% python3 -q
>>> import numpy as np
>>> import numpy.linalg as la
>>> np.set_printoptions(precision=2, suppress=True, linewidth=100)
>>> m1 = np.array([[4, 0, 2, 4, 2, -2, 5],
...     [4, -2, -2, -1, 2, 2, -5],
...     [3, -2, 4, -1, -5, -3, -1],
...     [2, -4, 1, 0, 4, -5, 4]])
>>> m1[:, 5] = 4 * m1[:, 6]
>>> m1
array([[  4,   0,   2,   4,   2,  20,   5],
       [  4,  -2,  -2,  -1,   2, -20,  -5],
       [  3,  -2,   4,  -1,  -5,  -4,  -1],
       [  2,  -4,   1,   0,   4,  16,   4]])
>>> out = np.array([[1, -2, 3],
...     [3, 0, -1],
...     [-1, -1, 2],
...     [3, 1, 1],
...     [-2, 3, 2],
...     [-3, 2, 3],
...     [-1, -3, -3]])
>>> la.matrix_rank(m1 @ out)
np.int64(3)
>>> la.matrix_rank(np.vstack([m1, out.T]))
np.int64(7)
>>> np.vstack([m1, out.T]).shape
(7, 7)
>>> np.einsum("ij->j", m1)
array([13, -8,  5,  2,  3, 12,  3])
>>> m1 @ out
array([[-55,  25,  69],
       [ 58, -26, -32],
       [ 13, -31,  -1],
       [-71,  27,  56]])
>>> out.T @ m1.T
array([[-55,  58,  13, -71],
       [ 25, -26, -31,  27],
       [ 69, -32,  -1,  56]])
>>> u, v = m1[2], m1[3]
>>> u @ v
np.int64(-70)
>>> p = (u @ v) / (u @ u) * u
>>> la.matrix_rank(np.outer(u, v))
np.int64(1)
>>> np.outer(u, v)
array([[  6, -12,   3,   0,  12,  48,  12],
       [ -4,   8,  -2,   0,  -8, -32,  -8],
       [  8, -16,   4,   0,  16,  64,  16],
       [ -2,   4,  -1,   0,  -4, -16,  -4],
       [-10,  20,  -5,   0, -20, -80, -20],
       [ -8,  16,  -4,   0, -16, -64, -16],
       [ -2,   4,  -1,   0,  -4, -16,  -4]])
>>> round(float(la.norm(u + v) ** 2 + la.norm(u - v) ** 2), 2)
762.0
>>> out = m1 / np.sqrt((m1 ** 2).mean(axis=1, keepdims=True))
>>> out[2]
array([ 0.94, -0.62,  1.25, -0.31, -1.56, -1.25, -0.31])
>>> J = np.load("block18.npy")
>>> J
array([[ 2, -1,  1,  2],
       [ 2,  2, -1,  1],
       [ 1,  2,  2, -1],
       [-1,  1,  2,  2]])
>>> J @ np.ones(4)
array([4., 4., 4., 4.])
>>> u, v = J[0], J[3]
>>> u @ v
np.int64(3)
>>> p = (u @ v) / (u @ u) * u
>>> v - p
array([-1.6,  1.3,  1.7,  1.4])
>>> (v - p) @ u
np.float64(0.0)
>>> round(la.norm(u + v) ** 2 + la.norm(u - v) ** 2, 2)
np.float64(40.0)
>>> feats = np.load("test10.npy")
>>> feats
array([[ 20.27, 100.16, -59.12,  79.52,  82.09],
       [ 21.24,  99.84, -61.33,  80.32,  79.51],
       [ 21.14,  99.69, -60.79,  80.36,  80.1 ],
       [ 21.03, 100.43, -58.66,  81.05,  79.27],
       [ 20.81,  99.6 , -61.38,  78.68,  79.3 ],
       [ 20.27, 100.11, -58.72,  79.  ,  79.97],
       [ 20.15,  99.49, -60.37,  80.41,  79.29],
       [ 19.4 ,  97.58, -61.37,  79.03,  79.16],
       [ 22.38, 100.35, -57.68,  80.05,  79.65],
       [ 19.73,  99.87, -59.7 ,  79.61,  77.66],
       [ 22.42, 100.84, -60.69,  78.53,  80.08],
       [ 19.65, 100.38, -60.46,  81.12,  79.96],
       [ 20.2 ,  98.72, -62.22,  79.19,  79.97],
       [ 21.47, 100.8 , -59.03,  82.33,  79.26],
       [ 17.58, 101.03, -60.31,  80.72,  79.92],
       [ 21.8 , 100.13, -60.18,  78.8 ,  79.35]])
>>> idx = feats[:, 4] > np.median(feats[:, 4])
>>> u = feats[idx].mean(axis=0) - feats[~idx].mean(axis=0)
>>> np.argsort(-np.abs(u).round(6), kind="stable")
array([4, 1, 2, 3, 0])
>>> ((feats - feats.mean(axis=0)) @ u > 0).astype(int)
array([1, 0, 1, 0, 0, 1, 0, 0, 1, 0, 1, 1, 0, 0, 1, 0])
>>> u
array([-0.22,  0.44,  0.25, -0.22,  1.12])
